$ python3 -q
>>> import numpy as np
>>> from numpy import linalg as LA
>>> np.set_printoptions(precision=2, suppress=True, linewidth=120, legacy="1.25")
>>> rnd = lambda a: np.round(a, 2) + 0
>>> Q, _ = LA.qr(np.array([[-0.6, -1.0, 0.7, -2.5, -0.6],
...     [1.6, 0.3, 0.3, 0.6, -1.5],
...     [2.1, -0.3, 0.0, -1.9, 2.0],
...     [-0.2, 0.2, -0.7, 0.5, -0.8],
...     [-0.9, -2.2, -0.4, 0.3, 0.3]]))
>>> feats = Q[:, :4]
>>> rnd(feats)
array([[-0.21, -0.36, -0.67, -0.43],
       [ 0.56, -0.07, -0.17,  0.6 ],
       [ 0.73, -0.39,  0.14, -0.48],
       [-0.07,  0.11,  0.63, -0.35],
       [-0.31, -0.84,  0.32,  0.31]])
>>> # columns are unit length and at right angles
>>> rnd(feats[:, 0] @ feats[:, 3])
0.0
>>> print(rnd(feats @ feats.T))
[[ 0.81 -0.23  0.1  -0.3   0.01]
 [-0.23  0.71  0.12 -0.37  0.02]
 [ 0.1   0.12  0.95  0.16 -0.01]
 [-0.3  -0.37  0.16  0.53  0.02]
 [ 0.01  0.02 -0.01  0.02  1.  ]]
>>> Q, V = LA.qr(feats[:, :1])[0], LA.qr(feats[:, 1:])[0]
>>> sv = LA.svd(Q.T @ V, compute_uv=False)
>>> rnd(np.degrees(np.arccos(sv.clip(0, 1))))
array([90.])
>>> x0 = np.array([-2, 0, 1, 0])
>>> rhs = feats @ x0
>>> rnd(LA.pinv(feats) @ feats)
array([[1., 0., 0., 0.],
       [0., 1., 0., 0.],
       [0., 0., 1., 0.],
       [0., 0., 0., 1.]])
>>> rnd(LA.lstsq(feats, rhs)[0])
array([-2.,  0.,  1.,  0.])
>>> print(rnd(rhs))
[-0.25 -1.29 -1.33  0.77  0.95]
>>> rng = np.random.default_rng(8003)
>>> rhs = rhs + 0.05 * rng.normal(size=5)
>>> print(rnd(rhs))
[-0.31 -1.25 -1.32  0.78  0.99]
>>> b, *_ = LA.lstsq(feats, rhs)
>>> rnd(b)
array([-1.97, -0.01,  1.05,  0.05])
>>> rnd(feats.T @ (rhs - feats @ b))
array([0., 0., 0., 0.])
>>> print(rnd(LA.norm(rhs - feats @ b)))
0.0
>>> Q, _ = LA.qr(np.array([[1.1, -0.5, 0.0, 0.4, -0.9, -0.4],
...     [-0.8, 0.8, 1.2, -0.8, 1.2, 1.9],
...     [-0.6, 1.7, 0.9, 0.4, 0.5, 0.2],
...     [1.1, 0.3, 1.0, 0.5, 0.2, -3.6],
...     [-1.1, 1.1, -2.5, -1.0, 1.6, 0.2],
...     [-1.7, -0.3, -1.7, 0.1, 0.7, -1.1]]))
>>> V, _ = LA.qr(np.array([[1.1, 0.0, 0.3, -0.2, 0.7, -0.3, -1.2],
...     [0.3, -0.1, -1.1, 1.1, 1.2, 0.2, 1.5],
...     [1.3, -0.5, -0.9, 0.1, 0.3, 0.5, -0.4],
...     [-0.4, 0.2, 0.6, -0.9, 0.3, -0.4, -0.8],
...     [0.0, -1.9, -1.9, 1.1, 1.2, -1.3, -2.5],
...     [-3.3, -1.0, -0.4, -2.4, 0.8, -0.4, -0.5],
...     [-0.5, -1.2, -0.9, -0.1, 1.1, -1.0, 0.3]]))
>>> sv = 5 * 0.7 ** np.arange(6)
>>> m1 = Q[:, :6] * sv @ V[:6]
>>> rnd(m1)
array([[ 1.39,  0.16, -1.07,  0.86, -0.87,  0.59,  0.3 ],
       [-0.39, -0.21,  1.47, -1.79,  0.25,  0.2 , -0.36],
       [-0.31, -0.48,  2.24, -0.23, -1.35, -1.23, -0.26],
       [ 0.63,  1.09, -0.05,  0.48, -1.82,  0.53,  1.02],
       [ 0.25,  0.66,  2.29,  0.83,  1.39, -0.86, -0.63],
       [-0.91, -0.17, -0.07, -1.1 ,  2.31, -2.25, -0.51]])
>>> W = np.array([[2, 0, 2],
...     [2, 1, 1],
...     [2, 1, 1],
...     [0, 1, 1],
...     [2, 2, 1],
...     [2, 0, 0],
...     [1, 2, 2]])
>>> b = np.array([1, 4, 2])
>>> H = np.maximum(m1 @ W + b, 0)
>>> (H > 0).astype(int)
array([[1, 1, 1],
       [1, 1, 1],
       [0, 1, 1],
       [1, 1, 1],
       [1, 1, 1],
       [0, 1, 1]])
>>> rnd((H > 0).mean(axis=0))
array([0.67, 1.  , 1.  ])
>>> basis = np.array([[-3, -4, 3], [1, -7, -2], [-1, -1, 2]])
>>> W @ basis
array([[ -8, -10,  10],
       [ -6, -16,   6],
       [ -6, -16,   6],
       [  0,  -8,   0],
       [ -5, -23,   4],
       [ -6,  -8,   6],
       [ -3, -20,   3]])
>>> (H @ basis).round(6).argmax(axis=1)
array([2, 2, 0, 2, 2, 0])
